$ python3 -q
>>> import numpy as np
>>> import numpy.linalg as la
>>> np.set_printoptions(precision=2, suppress=True, linewidth=100)
>>> J = np.array([[3, 3, 3], [3, 6, 6], [3, 6, 9]])
>>> Lm = la.cholesky(J)
>>> print(Lm @ Lm.T)
[[3. 3. 3.]
 [3. 6. 6.]
 [3. 6. 9.]]
>>> Lm
array([[1.73, 0.  , 0.  ],
       [1.73, 1.73, 0.  ],
       [1.73, 1.73, 1.73]])
>>> print(round(np.prod(np.diag(Lm)) ** 2, 2), np.round(la.det(J), 2))
27.0 27.0
>>> np.round(np.prod(np.diag(Lm)), 2), round(float(la.det(Lm)), 2)
(np.float64(5.2), 5.2)
>>> la.matrix_power(Lm - np.diag(np.diag(Lm)), 3)
array([[0., 0., 0.],
       [0., 0., 0.],
       [0., 0., 0.]])
>>> np.sort(la.eigvals(Lm))
array([1.73, 1.73, 1.73])
>>> Lm @ Lm
array([[3., 0., 0.],
       [6., 3., 0.],
       [9., 6., 3.]])
>>> arr = np.loadtxt("test6.csv", delimiter=",")
>>> print(arr)
[[-3.17 -1.6   2.3 ]
 [ 0.86  0.4   3.4 ]
 [ 1.43  0.7   1.8 ]
 [-1.28 -0.5   0.  ]
 [-0.1   0.2  -0.8 ]
 [-0.81 -0.5   0.2 ]
 [-0.84 -0.3  -1.  ]
 [-0.96 -0.4  -0.1 ]
 [-1.29 -0.7  -3.1 ]
 [ 2.41  1.2  -1.3 ]
 [-4.4  -2.5   0.4 ]
 [-1.11 -0.6   1.2 ]
 [-1.57 -0.6   1.4 ]
 [-0.15  0.1  -1.  ]
 [ 0.83  0.4  -0.3 ]
 [ 2.46  1.2  -1.6 ]
 [ 1.3   0.6  -1.6 ]
 [ 0.3   0.2  -1.5 ]
 [-1.53 -0.7   0.1 ]
 [ 0.96  0.5  -2.1 ]
 [-1.32 -0.6  -0.1 ]
 [ 0.41  0.1  -0.5 ]]
>>> P = arr @ la.solve(arr.T @ arr, arr.T)
>>> la.matrix_rank(np.eye(22) - P)
np.int64(19)
>>> np.allclose(P @ P, P)
True
>>> np.diag(P)
array([0.22, 0.29, 0.13, 0.1 , 0.22, 0.04, 0.09, 0.04, 0.29, 0.11, 0.57, 0.04, 0.2 , 0.12, 0.01,
       0.13, 0.08, 0.05, 0.06, 0.09, 0.05, 0.05])
>>> C2 = arr.T @ arr
>>> la.eigvalsh(C2)[::-1]
array([84.23, 42.35,  0.23])
>>> (arr @ arr.T).shape
(22, 22)
>>> np.diag(C2)
array([61.01, 16.02, 49.78])
>>> la.svd(arr, compute_uv=False) ** 2
array([84.23, 42.35,  0.23])
>>> rng = np.random.default_rng(47)
>>> z = rng.permutation(3)
>>> B = arr[:, z] * rng.choice([-1, 1], 3)
>>> B
array([[-3.17, -1.6 , -2.3 ],
       [ 0.86,  0.4 , -3.4 ],
       [ 1.43,  0.7 , -1.8 ],
       [-1.28, -0.5 , -0.  ],
       [-0.1 ,  0.2 ,  0.8 ],
       [-0.81, -0.5 , -0.2 ],
       [-0.84, -0.3 ,  1.  ],
       [-0.96, -0.4 ,  0.1 ],
       [-1.29, -0.7 ,  3.1 ],
       [ 2.41,  1.2 ,  1.3 ],
       [-4.4 , -2.5 , -0.4 ],
       [-1.11, -0.6 , -1.2 ],
       [-1.57, -0.6 , -1.4 ],
       [-0.15,  0.1 ,  1.  ],
       [ 0.83,  0.4 ,  0.3 ],
       [ 2.46,  1.2 ,  1.6 ],
       [ 1.3 ,  0.6 ,  1.6 ],
       [ 0.3 ,  0.2 ,  1.5 ],
       [-1.53, -0.7 , -0.1 ],
       [ 0.96,  0.5 ,  2.1 ],
       [-1.32, -0.6 ,  0.1 ],
       [ 0.41,  0.1 ,  0.5 ]])
>>> U, _, Vh = la.svd(arr.T @ B)
>>> z
array([0, 1, 2])
>>> z = arr[:, 0] > np.median(arr[:, 0])
>>> r0 = arr[z].mean(axis=0) - arr[~z].mean(axis=0)
>>> r0
array([ 2.64,  1.33, -0.62])
>>> ((arr - arr.mean(axis=0)) @ r0 > 0).astype(int)
array([0, 1, 1, 0, 1, 0, 0, 0, 0, 1, 0, 0, 0, 1, 1, 1, 1, 1, 0, 1, 0, 1])
>>> round(la.norm(arr, 2), 2)
np.float64(9.18)
>>> np.round(la.norm(arr, 1), 2), np.round(la.norm(arr, np.inf), 2)
(np.float64(29.49), np.float64(7.3))
>>> np.round(la.norm(arr, "nuc"), 2)
np.float64(16.17)
>>> print(la.norm(arr, axis=1).argmax())
10
>>> print(round(float(la.norm(arr[7] - arr[3])), 2))
0.35
>>> E = np.load("arr.npy")
>>> E
array([[-6.44,  3.95,  3.01],
       [-1.1 , -0.79,  0.15],
       [ 0.07, -0.11,  3.1 ],
       [-1.46, -0.46, -5.58],
       [-3.12,  0.88,  1.52],
       [ 1.91,  4.05, -0.1 ],
       [ 1.91, -1.43,  2.16],
       [-4.73,  1.62,  2.97],
       [ 2.68, -4.12,  0.92],
       [ 2.63,  2.54,  1.25],
       [ 1.6 , -2.79,  0.82],
       [ 1.38, -2.53,  2.23],
       [-0.24,  0.86, -1.56],
       [-0.17,  0.38,  4.09],
       [ 3.16, -1.65, -4.61],
       [ 1.61, -2.36,  3.24],
       [-0.21,  4.3 , -1.27],
       [ 0.64, -3.49, -1.97],
       [-3.85, -1.36,  0.03],
       [-1.67,  5.97,  0.51],
       [ 3.74,  2.4 ,  1.25],
       [-0.94, -1.36,  4.63],
       [-4.06,  0.13, -1.65],
       [-2.94,  4.51, -0.03],
       [-1.83, -1.94, -1.59],
       [-0.02,  1.85,  2.27],
       [-0.14,  0.59,  2.64]])
>>> Z = E[[5, 12]].astype(float)
>>> for _ in range(6):
...     z = la.norm(E[:, None] - Z, axis=-1).argmin(axis=1)
...     Z = np.array([E[z == j].mean(axis=0) for j in range(2)])
... 
>>> z
array([0, 1, 1, 1, 0, 0, 1, 0, 1, 0, 1, 1, 1, 1, 1, 1, 0, 1, 1, 0, 0, 1, 1, 0, 1, 0, 1])
>>> Z[1] - Z[0]
array([ 1.04, -4.53, -0.72])
>>> np.bincount(z)
array([10, 17])
>>> Q, evecs = la.qr(E[:, :2])[0], la.qr(E[:, 2:])[0]
>>> sv = la.svd(Q.T @ evecs, compute_uv=False)
>>> np.degrees(np.arccos(sv.clip(0, 1)))
array([82.83])
>>> x0 = np.array([-2, -1, -3])
>>> rhs = E @ x0
>>> la.solve(E.T @ E, E.T @ rhs)
array([-2., -1., -3.])
>>> la.lstsq(E, rhs)[0]
array([-2., -1., -3.])
>>> rhs = rhs + 0.1 * rng.normal(size=27)
>>> rhs
array([ -0.29,   2.4 ,  -9.41,  20.05,   0.75,  -7.59,  -8.96,  -1.07,  -3.94, -11.52,  -2.78,
        -6.74,   4.24, -12.15,   9.05, -10.59,   0.03,   8.26,   9.04,  -4.09, -13.5 , -10.64,
        13.01,   1.39,  10.21,  -8.83,  -8.08])
>>> b, *_ = la.lstsq(E, rhs)
>>> round(la.norm(rhs - E @ b), 2)
np.float64(0.54)
>>> b.round()
array([-2., -1., -3.])
>>> [round(float(la.norm(la.solve(E.T @ E + lam * np.eye(3), E.T @ rhs))), 2) for lam in (0, 1, 10, 100)]
[3.73, 3.7, 3.49, 2.23]
>>> np.round(E.T @ (rhs - E @ b), 2) + 0
array([0., 0., 0.])
>>> W0 = np.array([[0, 1, 1], [1, 0, 1], [1, 1, 0]])
>>> np.round(la.eigvalsh(W0).min(), 2)
np.float64(-1.0)
>>> [round(float(la.det(W0[:i, :i])), 2) + 0 for i in range(1, 4)]
[0.0, -1.0, 2.0]
>>> print(np.all(la.eigvalsh(W0) > 0))
False
>>> z = rng.integers(0, 3, 3)
>>> F = np.array([[-2, -2, 1], [-2, 1, 0], [-1, -1, 0]]) * (z[:, None] == z)
>>> F
array([[-2, -2,  1],
       [-2,  1,  0],
       [-1, -1,  0]])
>>> r0 = np.array([-1, -3, -3])
>>> B = F + np.outer(r0, np.eye(3)[1])
>>> np.round(la.det(B) / la.det(F), 2), round(float(1 + la.solve(F, r0)[1]), 2)
(np.float64(2.0), 2.0)
>>> la.matrix_rank(la.inv(B) - la.inv(F), tol=1e-8)
np.int64(1)
>>> m1 = np.array([[2.0, 0.0, 0.0, 0.0],
...     [2.0, -1.0, 0.0, 0.0],
...     [0.0, 0.0, -5.0, -1.0],
...     [0.0, 0.0, 0.0, -1.0]])
>>> m1
array([[ 2.,  0.,  0.,  0.],
       [ 2., -1.,  0.,  0.],
       [ 0.,  0., -5., -1.],
       [ 0.,  0.,  0., -1.]])
>>> P = np.triu(np.array([[-2, -2, 3, -1], [2, 1, 0, -3], [0, -1, -2, 0], [-1, -3, 3, -3]]), 1) + np.eye(4)
>>> B = P @ m1 @ la.inv(P)
>>> round(la.det(B), 2)
np.float64(-10.0)
>>> la.matrix_rank(B)
np.int64(4)
>>> np.trace(B), np.trace(m1)
(np.float64(-5.0), np.float64(-5.0))
>>> np.poly(B)
array([  1.,   5.,  -3., -17., -10.])
>>> B
array([[ -2.,  -2.,  -9., -10.],
       [  2.,   3.,  -6.,  14.],
       [  0.,   0.,  -5.,  -1.],
       [  0.,   0.,   0.,  -1.]])
>>> t = np.radians(45)
>>> R = np.eye(4)
>>> R[3, 3] = R[1, 1] = np.cos(t)
>>> R[3, 1], R[1, 3] = -np.sin(t), np.sin(t)
>>> print(R)
[[ 1.    0.    0.    0.  ]
 [ 0.    0.71  0.    0.71]
 [ 0.    0.    1.    0.  ]
 [ 0.   -0.71  0.    0.71]]
>>> B = m1 @ R.T
>>> np.allclose(m1 @ m1.T, B @ B.T)
True
>>> np.allclose(la.norm(m1, axis=1), la.norm(B, axis=1))
True
>>> la.svd(m1, compute_uv=False), la.svd(B, compute_uv=False)
(array([5.1 , 2.92, 0.98, 0.68]), array([5.1 , 2.92, 0.98, 0.68]))
>>> np.abs(B - m1).max(axis=0)
array([0.  , 0.71, 0.  , 0.71])
>>> print((la.matrix_power((R != 0) + (R.T != 0) + np.eye(4), 4) > 0).astype(int))
[[1 0 0 0]
 [0 1 0 1]
 [0 0 1 0]
 [0 1 0 1]]
>>> B = la.inv(m1)
>>> (np.abs(B) > 1e-9).astype(int)
array([[1, 0, 0, 0],
       [1, 1, 0, 0],
       [0, 0, 1, 1],
       [0, 0, 0, 1]])
>>> K = np.load("run1.npy")
>>> K
array([[0, 1],
       [1, 0]])
>>> B = la.invert(K)
Traceback (most recent call last):
  File "<python-input-94>", line 1, in <module>
    B = la.invert(K)
        ^^^^^^^^^
AttributeError: module 'numpy.linalg' has no attribute 'invert'
>>> B = la.inv(K)
>>> la.det(K) * B
array([[-0., -1.],
       [-1., -0.]])
>>> K @ B
array([[1., 0.],
       [0., 1.]])
>>> np.round(la.det(K) * la.det(B), 2)
np.float64(1.0)
>>> print(B)
[[0. 1.]
 [1. 0.]]
>>> np.allclose(B, K.T)
True
>>> K.sum(axis=0)
array([1, 1])
>>> Lm = np.diag(K.sum(axis=1)) - K
>>> (la.eigvalsh(Lm) < 1e-8).sum()
np.int64(1)
>>> B = np.array([[-2, 0, 0], [0, 2, 2], [3, -1, 2], [3, 2, -2]])
>>> data = B.T @ B
>>> data
array([[22,  3,  0],
       [ 3,  9, -2],
       [ 0, -2, 12]])
>>> evals, evecs = la.eigh(data)
>>> np.round(evecs.T @ data @ evecs, 2) + 0
array([[ 7.49,  0.  ,  0.  ],
       [ 0.  , 12.83,  0.  ],
       [ 0.  ,  0.  , 22.68]])
>>> la.svd(data, compute_uv=False)
array([22.68, 12.83,  7.49])
>>> (evals > 1e-8).sum(), (evals < -1e-8).sum()
(np.int64(3), np.int64(0))
>>> la.eigvalsh(data + 3 * np.eye(3))
array([10.49, 15.83, 25.68])
>>> la.eigvalsh(data @ data)
array([ 56.13, 164.64, 514.23])
>>> np.abs(evecs[:, -1]).round(6).argmax()
np.int64(0)
>>> np.unique(evals.round(6) + 0, return_counts=True)[1]
array([1, 1, 1])
>>> evals.sum(), np.trace(data)
(np.float64(43.0), np.int64(43))
>>> np.round(evecs.T @ evecs, 2) + 0
array([[1., 0., 0.],
       [0., 1., 0.],
       [0., 0., 1.]])
>>> Lm = la.cholesky(data)
>>> print(Lm)
[[ 4.69  0.    0.  ]
 [ 0.64  2.93  0.  ]
 [ 0.   -0.68  3.4 ]]
>>> Lm @ Lm.T
array([[22.,  3.,  0.],
       [ 3.,  9., -2.],
       [ 0., -2., 12.]])
>>> print(la.eigvalsh(data).min() > 0)
True
>>> (data - data.T) / 2
array([[0., 0., 0.],
       [0., 0., 0.],
       [0., 0., 0.]])
>>> np.allclose(data, data.T)
True
>>> (data + data.T) / 2
array([[22.,  3.,  0.],
       [ 3.,  9., -2.],
       [ 0., -2., 12.]])
>>> np.trace(data)
np.int64(43)
>>> print(np.sort(np.abs(la.eigvals(data))))
[ 7.49 12.83 22.68]
>>> la.matrix_power(data, 4)
array([[251734,  54843,  -7752],
       [ 54843,  19249, -10722],
       [ -7752, -10722,  23704]])
>>> np.round(np.abs(la.eigvals(data)).max(), 2)
np.float64(22.68)
>>> evals, evecs = la.eigh(data)
>>> x0 = np.array([-1, 0, -3])
>>> x0 @ data @ x0 / (x0 @ x0), round(float(evals[0]), 2), round(evals[-1], 2)
(np.float64(13.0), 7.49, np.float64(22.68))
>>> print((np.sign(evecs[:, -1].round(6)) == np.sign(evecs[0, -1].round(6))).astype(int))
[1 1 0]
>>> print(np.abs(data).sum(axis=1).max(), round(np.abs(evals).max(), 2))
25 22.68
>>> np.round(evecs * np.maximum(evals, 0) @ evecs.T, 2) + 0
array([[22.,  3.,  0.],
       [ 3.,  9., -2.],
       [ 0., -2., 12.]])
>>> np.round(evecs * np.abs(evals) @ evecs.T, 2) + 0
array([[22.,  3.,  0.],
       [ 3.,  9., -2.],
       [ 0., -2., 12.]])
